$ ipython --no-banner

In [1]: import numpy as np

In [2]: np.set_printoptions(precision=2, suppress=True, linewidth=100)

In [3]: feats = np.loadtxt("data.csv", delimiter=",")

In [4]: print(feats)
[[-0.02 -3.33  4.27  1.97]
 [-0.59 -1.51  2.68  0.39]
 [-0.63 -0.35  0.97 -0.39]
 [-0.13 -2.62  3.21  1.21]
 [-0.54 -2.86  4.16  1.06]
 [-1.23 -0.91  2.44 -0.6 ]
 [-1.12 -0.87  2.48 -0.69]
 [ 0.16 -0.08 -0.03 -0.15]
 [-0.15 -1.2   1.92  0.6 ]
 [-0.41 -1.54  2.55  0.44]
 [ 0.52 -2.92  3.53  2.18]
 [-0.1  -1.11  1.61  0.66]
 [-1.27 -1.07  2.39 -0.42]
 [ 0.96 -2.63  2.85  2.32]
 [ 0.23 -3.32  4.38  1.84]
 [ 0.66 -2.69  2.58  2.56]]

In [5]: Ac = feats - feats.mean(axis=0)

In [6]: U, sv, Vt = np.linalg.svd(Ac, full_matrices=False)

In [7]: print(sv)
[7.1  3.5  0.51 0.35]

In [8]: print(np.round(Ac.mean(axis=0), 2) + 0)
[0. 0. 0. 0.]

In [9]: print(np.linalg.matrix_rank(Ac))
4

In [10]: print(np.round(sv ** 2 / (sv ** 2).sum(), 2) + 0)
[0.8  0.19 0.   0.  ]

In [11]: Z = feats[[5, 1]].astype(float)

In [12]: for _ in range(3):
    ...:     z = np.linalg.norm(feats[:, None] - Z, axis=-1).argmin(axis=1)
    ...:     Z = np.array([feats[z == j].mean(axis=0) for j in range(2)])
    ...: 

In [13]: print(z)
[1 0 0 1 1 0 0 0 0 0 1 0 0 1 1 1]

In [14]: print(np.abs(Z[1] - Z[0]).argmax())
1

In [15]: print(Z)
[[-0.59 -0.96  1.89 -0.02]
 [ 0.24 -2.91  3.57  1.88]]

In [16]: print(np.bincount(z))
[9 7]

In [17]: B = np.c_[feats[:, :1] @ np.array([[1]]), np.array([-1, -2, 1, -3, -4, 0, 0, 2, -1, -2, 5, 0, 2, 5, -4, -3])]

In [18]: print(B)
[[-0.02 -1.  ]
 [-0.59 -2.  ]
 [-0.63  1.  ]
 [-0.13 -3.  ]
 [-0.54 -4.  ]
 [-1.23  0.  ]
 [-1.12  0.  ]
 [ 0.16  2.  ]
 [-0.15 -1.  ]
 [-0.41 -2.  ]
 [ 0.52  5.  ]
 [-0.1   0.  ]
 [-1.27  2.  ]
 [ 0.96  5.  ]
 [ 0.23 -4.  ]
 [ 0.66 -3.  ]]

In [19]: print(np.round(np.linalg.norm(B - feats @ np.linalg.lstsq(feats, B)[0], axis=0), 2) + 0)
[0.   9.67]

In [20]: Ac = feats - feats.mean(axis=0)

In [21]: V = np.linalg.svd(Ac)[2][:2]

In [22]: B = Ac - Ac @ V.T @ V

In [23]: print(np.linalg.norm(B, axis=1).round(6).argmax())
15

In [24]: print((Ac @ V.T).std(axis=0))
[1.78 0.87]

In [25]: print(np.round(np.linalg.norm(B) / np.linalg.norm(Ac), 2))
0.08

In [26]: z = feats[:, 3] > np.median(feats[:, 3])

In [27]: u = feats[z].mean(axis=0) - feats[~z].mean(axis=0)

In [28]: print(round((((feats - feats.mean(axis=0)) @ u > 0) == z).mean(), 2))
0.94

In [29]: print(((feats - feats.mean(axis=0)) @ u > 0).astype(int))
[1 0 0 1 1 0 0 0 0 0 1 0 0 1 1 1]

In [30]: print(z.astype(int))
[1 0 0 1 1 0 0 0 0 0 1 1 0 1 1 1]

In [31]: print(u)
[ 0.85 -1.74  1.4   1.83]

In [32]: print(np.argsort(-np.abs(u).round(6), kind="stable"))
[3 1 2 0]
